$ python -q
>>> import numpy as np
>>> from numpy import linalg as LA
>>> np.set_printoptions(precision=3, suppress=True, linewidth=120)
>>> J = np.load("run16.npy")
>>> J
array([[  0,   0,  -1,   0,   2],
       [  3,   2,   1,   0,   2],
       [ -7,  -4, -10,   0,   4],
       [ -3,  -1,  -6,   0,  -2],
       [ -1,  -1,   2,   0,  -2]])
>>> Uu, sig, VT = LA.svd(J, full_matrices=False)
>>> round(float(np.sqrt((sig ** 2).sum())), 3), np.round(LA.norm(J), 3)
(16.248, np.float64(16.248))
>>> np.abs(VT[0])
array([0.526, 0.282, 0.783, 0.   , 0.179])
>>> np.round(Uu.T @ Uu, 3) + 0
array([[1., 0., 0., 0., 0.],
       [0., 1., 0., 0., 0.],
       [0., 0., 1., 0., 0.],
       [0., 0., 0., 1., 0.],
       [0., 0., 0., 0., 1.]])
>>> (sig > 1e-8).sum()
np.int64(3)
>>> np.cumsum(sig ** 2) / np.sum(sig ** 2)
array([0.855, 0.962, 1.   , 1.   , 1.   ])
>>> np.abs(Uu[:, 0]).round(6).argmax()
np.int64(2)
>>> np.round(Uu.T @ J @ VT.T, 3) + 0
array([[15.022,  0.   ,  0.   ,  0.   ,  0.   ],
       [ 0.   ,  5.325,  0.   ,  0.   ,  0.   ],
       [ 0.   ,  0.   ,  3.16 ,  0.   ,  0.   ],
       [ 0.   ,  0.   ,  0.   ,  0.   ,  0.   ],
       [ 0.   ,  0.   ,  0.   ,  0.   ,  0.   ]])
>>> x = np.array([2, 2, 3, 0, 2])
>>> h = np.maximum(J @ x, 0)
>>> np.tanh(J @ x)
array([ 0.762,  1.   , -1.   , -1.   , -0.964])
>>> J.T @ h
array([51, 34, 16,  0, 36])
>>> J * (h > 1e-9)[:, None]
array([[ 0,  0, -1,  0,  2],
       [ 3,  2,  1,  0,  2],
       [ 0,  0,  0,  0,  0],
       [ 0,  0,  0,  0,  0],
       [ 0,  0,  0,  0,  0]])
>>> m1 = np.loadtxt("data.csv", delimiter=",")
>>> m1
array([[ 1.,  0.,  0.,  0.],
       [ 0., -1.,  0.,  0.],
       [ 0.,  0., -1.,  0.],
       [ 0.,  0.,  0.,  1.]])
>>> Q, V = LA.qr(m1[:, :3])[0], LA.qr(m1[:, 3:])[0]
>>> sig = LA.svd(Q.T @ V, compute_uv=False)
>>> np.degrees(np.arccos(sig.clip(0, 1)))
array([90.])
>>> round(float(LA.norm(Q @ Q.T - V @ V.T, 2)), 3)
1.0
